$ python3 -q
>>> import numpy as np
>>> np.set_printoptions(suppress=True, linewidth=120)
>>> def tidy(a):
...     return np.round(a, 2) + 0
... 
>>> E = np.loadtxt("layer5.csv", delimiter=",")
>>> tidy(E)
array([[ 0.31,  0.95,  0.  ],
       [-0.95,  0.31,  0.  ],
       [ 0.  ,  0.  ,  1.  ]])
>>> # columns are unit length and at right angles
>>> print(tidy(np.linalg.det(E)))
1.0
>>> print((E != 0).astype(int))
[[1 1 0]
 [1 1 0]
 [0 0 1]]
>>> (np.linalg.matrix_power((E != 0) + (E.T != 0) + np.eye(3), 3) > 0).astype(int)
array([[1, 1, 0],
       [1, 1, 0],
       [0, 0, 1]])
>>> x = np.array([3, 5, 1])
>>> target = E @ x
>>> tidy(target)
array([ 5.68, -1.31,  1.  ])
>>> tidy(np.linalg.solve(E, target))
array([3., 5., 1.])
>>> tidy(np.linalg.solve(E, 4 * target))
array([12., 20.,  4.])
>>> print(tidy(np.linalg.solve(E.T, E[2])))
[0. 0. 1.]
>>> print(tidy(np.linalg.solve(E, E[:, 2])))
[0. 0. 1.]
>>> print(tidy(np.poly(E)))
[ 1.   -1.62  1.62 -1.  ]
>>> tidy(np.linalg.eigvals(E))
array([0.31+0.95j, 0.31-0.95j, 1.  +0.j  ])
>>> tidy(np.linalg.det(E[::-1]))
np.float64(-1.0)
>>> tidy(E.T @ E)
array([[1., 0., 0.],
       [0., 1., 0.],
       [0., 0., 1.]])
>>> tidy(E[:, 0] @ E[:, 1])
np.float64(0.0)
>>> print(tidy(np.linalg.norm(E, axis=0)))
[1. 1. 1.]
>>> tidy(np.linalg.svd(E, compute_uv=False))
array([1., 1., 1.])
>>> tidy(np.linalg.pinv(E))
array([[ 0.31, -0.95,  0.  ],
       [ 0.95,  0.31,  0.  ],
       [ 0.  ,  0.  ,  1.  ]])
>>> tidy(E @ E.T)
array([[1., 0., 0.],
       [0., 1., 0.],
       [0., 0., 1.]])
>>> W0 = np.load("out14.npy")
>>> W0
array([[ -1.74,  -7.14,   8.6 ,   3.81],
       [  5.6 ,  -3.52,  -3.91,   3.76],
       [ -9.24,   4.76,  -9.6 , -10.44]])
>>> B = np.array([[-4, 1], [3, -3]])
>>> W2 = np.kron(B, W0)
>>> tidy(np.linalg.norm(W2, 2)), tidy(np.linalg.norm(B, 2) * np.linalg.norm(W0, 2))
(np.float64(114.01), np.float64(114.01))
>>> B = W0 / np.linalg.norm(W0, axis=1, keepdims=True)
>>> cov = B @ B.T
>>> (cov - 2 * np.eye(3)).round(6).argmax(axis=1)
array([1, 0, 1])
>>> print(tidy(np.degrees(np.arccos(np.clip(cov[1, 0], -1, 1)))))
92.2
>>> np.argwhere(np.triu(np.abs(cov) > 0.95, 1))
array([], shape=(0, 2), dtype=int64)
>>> A = np.loadtxt("test15.csv", delimiter=",")
>>> print(A)
[[ 4.  3.  2. -3.]
 [ 0.  2.  3.  1.]
 [ 0.  0. -2. -2.]
 [ 0.  0.  0. -3.]]
>>> U, sv, VT = np.linalg.svd(W0, full_matrices=False)
>>> print(tidy(sv))
[20. 10.  5.]
>>> U.shape, sv.shape, VT.shape
((3, 3), (3,), (3, 4))
>>> print(tidy(np.sqrt((sv ** 2).sum())), tidy(np.linalg.norm(W0)))
22.91 22.91
>>> print((sv > 1e-8).sum())
3
>>> tidy(U.T @ U)
array([[1., 0., 0.],
       [0., 1., 0.],
       [0., 0., 1.]])
>>> x = np.array([1, 2, 0, 0])
>>> target = A @ x
>>> print(target)
[10.  4.  0.  0.]
>>> tidy(np.linalg.solve(A, target))
array([1., 2., 0., 0.])
>>> tidy(np.linalg.solve(A.T, A[1]))
array([0., 1., 0., 0.])
>>> print(tidy(np.linalg.solve(A, 3 * target)))
[3. 6. 0. 0.]
>>> np.allclose(A, A.T)
False
>>> print(np.trace(A))
1.0
>>> np.allclose(A @ A.T, A.T @ A)
False
>>> tidy(np.linalg.det(A))
np.float64(48.0)
>>> u, v = A[3], A[2]
>>> u @ u
np.float64(9.0)
>>> u @ v
np.float64(6.0)
>>> p = (u @ v) / (u @ u) * u
>>> tidy(np.linalg.norm(u + v) ** 2 + np.linalg.norm(u - v) ** 2)
np.float64(34.0)
>>> np.linalg.matrix_rank(np.outer(u, v))
np.int64(1)
>>> print(v - p)
[ 0.  0. -2.  0.]
>>> np.outer(u, v)
array([[ 0.,  0., -0., -0.],
       [ 0.,  0., -0., -0.],
       [ 0.,  0., -0., -0.],
       [-0., -0.,  6.,  6.]])
>>> arr = np.loadtxt("a.csv", delimiter=",")
>>> arr
array([[ 0.12, -2.17, -2.66],
       [-0.27,  2.11,  2.14],
       [ 0.41, -2.48, -2.42],
       [ 0.14, -0.9 , -0.73],
       [ 0.07,  5.1 ,  5.05],
       [-0.15, -0.46, -0.46],
       [-0.25, -1.91, -1.98],
       [-0.34,  2.81,  2.8 ],
       [ 0.02, -5.08, -4.95],
       [ 0.24,  2.1 ,  2.13],
       [-0.37, -0.77, -1.09],
       [ 0.01, -2.94, -2.8 ],
       [ 1.04, -0.66, -0.78],
       [-0.5 , -0.42, -0.9 ],
       [-0.27,  0.49, -0.24],
       [ 0.05,  4.88,  4.29],
       [ 0.19,  0.46,  0.32],
       [-0.52,  1.86,  1.31],
       [ 0.01, -3.02, -2.98],
       [-0.07,  1.85,  2.11],
       [-0.57,  2.45,  2.78],
       [ 0.25, -0.95, -0.54],
       [ 0.36, -3.73, -3.07],
       [ 0.19,  6.22,  5.71],
       [-0.52,  1.72,  2.51],
       [-0.41, -1.52, -0.68],
       [ 0.51,  0.69,  1.06]])
>>> x = np.array([-1, 1, -2])
>>> target = arr @ x
>>> print(tidy(np.linalg.solve(arr.T @ arr, arr.T @ target)))
[-1.  1. -2.]
>>> print(tidy(np.linalg.pinv(arr) @ arr))
[[1. 0. 0.]
 [0. 1. 0.]
 [0. 0. 1.]]
>>> rng = np.random.default_rng(74932)
>>> target = target + 0.02 * rng.normal(size=27)
>>> print(tidy(target))
[ 3.04 -1.89  1.9   0.36 -5.04  0.58  2.28 -2.47  4.81 -2.42  1.81  2.67 -0.14  1.91  1.27 -3.75 -0.37 -0.23  2.92
 -2.31 -2.54 -0.13  2.03 -5.36 -2.76  0.26 -1.97]
>>> c, *_ = np.linalg.lstsq(arr, target)
>>> tidy(c)
array([-1.02,  1.02, -2.02])
>>> [round(float(np.linalg.norm(np.linalg.solve(arr.T @ arr + lam * np.eye(3), arr.T @ target))), 2) for lam in (0, 1, 10, 100)]
[2.48, 1.79, 0.78, 0.52]
>>> print(tidy(np.linalg.norm(target - arr @ c)))
0.1
>>> cov = np.cov(arr, rowvar=False)
>>> np.median(arr, axis=0)
array([ 0.01, -0.42, -0.46])
>>> np.argsort(-arr.std(axis=0).round(6), kind="stable")
array([1, 2, 0])
>>> tidy(np.corrcoef(arr[:, 2], arr[:, 0])[0, 1])
np.float64(-0.16)
>>> print(tidy(np.corrcoef(arr.T)))
[[ 1.   -0.16 -0.16]
 [-0.16  1.    0.99]
 [-0.16  0.99  1.  ]]
>>> print(tidy(arr.std(axis=0)))
[0.37 2.71 2.62]
>>> tidy(np.polyfit(arr[:, 2], arr[:, 0], 1))
array([-0.02, -0.02])
>>> idx = rng.permutation(3)
>>> B = arr[:, idx] * rng.choice([-1, 1], 3)
>>> print(B)
[[-2.66  0.12 -2.17]
 [ 2.14 -0.27  2.11]
 [-2.42  0.41 -2.48]
 [-0.73  0.14 -0.9 ]
 [ 5.05  0.07  5.1 ]
 [-0.46 -0.15 -0.46]
 [-1.98 -0.25 -1.91]
 [ 2.8  -0.34  2.81]
 [-4.95  0.02 -5.08]
 [ 2.13  0.24  2.1 ]
 [-1.09 -0.37 -0.77]
 [-2.8   0.01 -2.94]
 [-0.78  1.04 -0.66]
 [-0.9  -0.5  -0.42]
 [-0.24 -0.27  0.49]
 [ 4.29  0.05  4.88]
 [ 0.32  0.19  0.46]
 [ 1.31 -0.52  1.86]
 [-2.98  0.01 -3.02]
 [ 2.11 -0.07  1.85]
 [ 2.78 -0.57  2.45]
 [-0.54  0.25 -0.95]
 [-3.07  0.36 -3.73]
 [ 5.71  0.19  6.22]
 [ 2.51 -0.52  1.72]
 [-0.68 -0.41 -1.52]
 [ 1.06  0.51  0.69]]
>>> U, _, VT = np.linalg.svd(arr.T @ B)
>>> idx
array([2, 0, 1])
>>> tidy(U @ VT)
array([[0., 1., 0.],
       [0., 0., 1.],
       [1., 0., 0.]])
>>> print(tidy(np.linalg.lstsq(arr, B)[0]))
[[0. 1. 0.]
 [0. 0. 1.]
 [1. 0. 0.]]
>>> m1 = np.load("mat.npy")
>>> print(tidy(m1))
[[-0.43 -0.29 -0.86]
 [-0.29  0.94 -0.17]
 [-0.86 -0.17  0.49]]
>>> # equal to its transpose
>>> vals, vecs = np.linalg.eigh(m1)
>>> x = np.array([0, -2, -3])
>>> tidy(x @ m1 @ x)
np.float64(6.09)
>>> print(tidy(vecs * np.abs(vals) @ vecs.T))
[[1. 0. 0.]
 [0. 1. 0.]
 [0. 0. 1.]]
>>> cov = m1.T @ m1
>>> np.trace(cov), (m1 ** 2).sum()
(np.float64(3.0), np.float64(3.0))
>>> tidy(np.linalg.eigvalsh(cov)[::-1])
array([1., 1., 1.])
>>> feats = np.load("run8.npy")
>>> feats
array([[0, 0, 0, 1],
       [0, 0, 2, 2],
       [0, 2, 0, 1],
       [4, 4, 2, 2]])
>>> proj = arr @ np.linalg.solve(arr.T @ arr, arr.T)
>>> print(tidy(np.linalg.eigvalsh(proj)))
[0. 0. 0. 0. 0. 0. 0. 0. 0. 0. 0. 0. 0. 0. 0. 0. 0. 0. 0. 0. 0. 0. 0. 0. 1. 1. 1.]
>>> mat = np.array([[2.0, 1.0, 0.0, 0.0, 0.0],
...     [0.0, 2.0, 1.0, 0.0, 0.0],
...     [0.0, 0.0, 2.0, 1.0, 0.0],
...     [0.0, 0.0, 0.0, 2.0, 1.0],
...     [0.0, 0.0, 0.0, 0.0, 2.0]])
>>> # triangular: eigenvalues sit on the diagonal
>>> u = np.array([0, 0, 0])
>>> B = E + np.outer(u, np.eye(3)[1])
>>> np.linalg.matrix_rank(np.linalg.inv(B) - np.linalg.inv(E), tol=1e-8)
np.int64(0)
>>> print(np.linalg.matrix_rank(B - E))
0
>>> tidy(np.linalg.det(B) / np.linalg.det(E)), tidy(1 + np.linalg.solve(E, u)[1])
(np.float64(1.0), np.float64(1.0))
>>> x = np.array([1, -3, -3, 3, 3])
>>> target = mat @ x
>>> target
array([-1., -9., -3.,  9.,  6.])
>>> tidy(np.linalg.solve(mat, target + mat[:, 4]))
array([ 1., -3., -3.,  3.,  4.])
>>> tidy(np.linalg.solve(mat, -1 * target))
array([-1.,  3.,  3., -3., -3.])
>>> tidy(np.linalg.solve(mat.T, mat[2]))
array([0., 0., 1., 0., 0.])
>>> K = np.load("case10.npy")
>>> K
array([[ 1,  0,  0,  0,  0],
       [ 0,  1,  0,  0,  0],
       [-3, -1,  1,  0,  0],
       [ 2,  1,  0,  1,  0],
       [-1, -2, -3,  2,  1]])
>>> blk = np.stack([K, 3 * K, K[::-1]])
>>> (blk @ K.T).shape
(3, 5, 5)
>>> np.einsum("bij,cij->bc", blk, blk)
array([[ 38, 114,  11],
       [114, 342,  33],
       [ 11,  33,  38]])
>>> blk.shape
(3, 5, 5)
>>> proj = np.triu(np.array([[-5, 3, 1, 3], [2, 4, 4, 5], [2, -1, 1, -2], [1, 5, 3, 4]]), 1) + np.eye(4)
>>> B = proj @ A @ np.linalg.inv(proj)
>>> np.trace(B), np.trace(A)
(np.float64(1.0), np.float64(1.0))
>>> print(proj @ A - A @ proj)
[[  0.  -6.  -9. -31.]
 [  0.   0. -16. -27.]
 [  0.   0.   0.   2.]
 [  0.   0.   0.   0.]]
>>> np.poly(B)
array([  1.,  -1., -16.,   4.,  48.])
>>> B
array([[  4.,  -3.,  17.,  26.],
       [  0.,   2., -13., -58.],
       [  0.,   0.,  -2.,   0.],
       [  0.,   0.,   0.,  -3.]])
>>> tidy(np.linalg.det(B))
np.float64(48.0)
>>> print(np.linalg.matrix_rank(B))
4
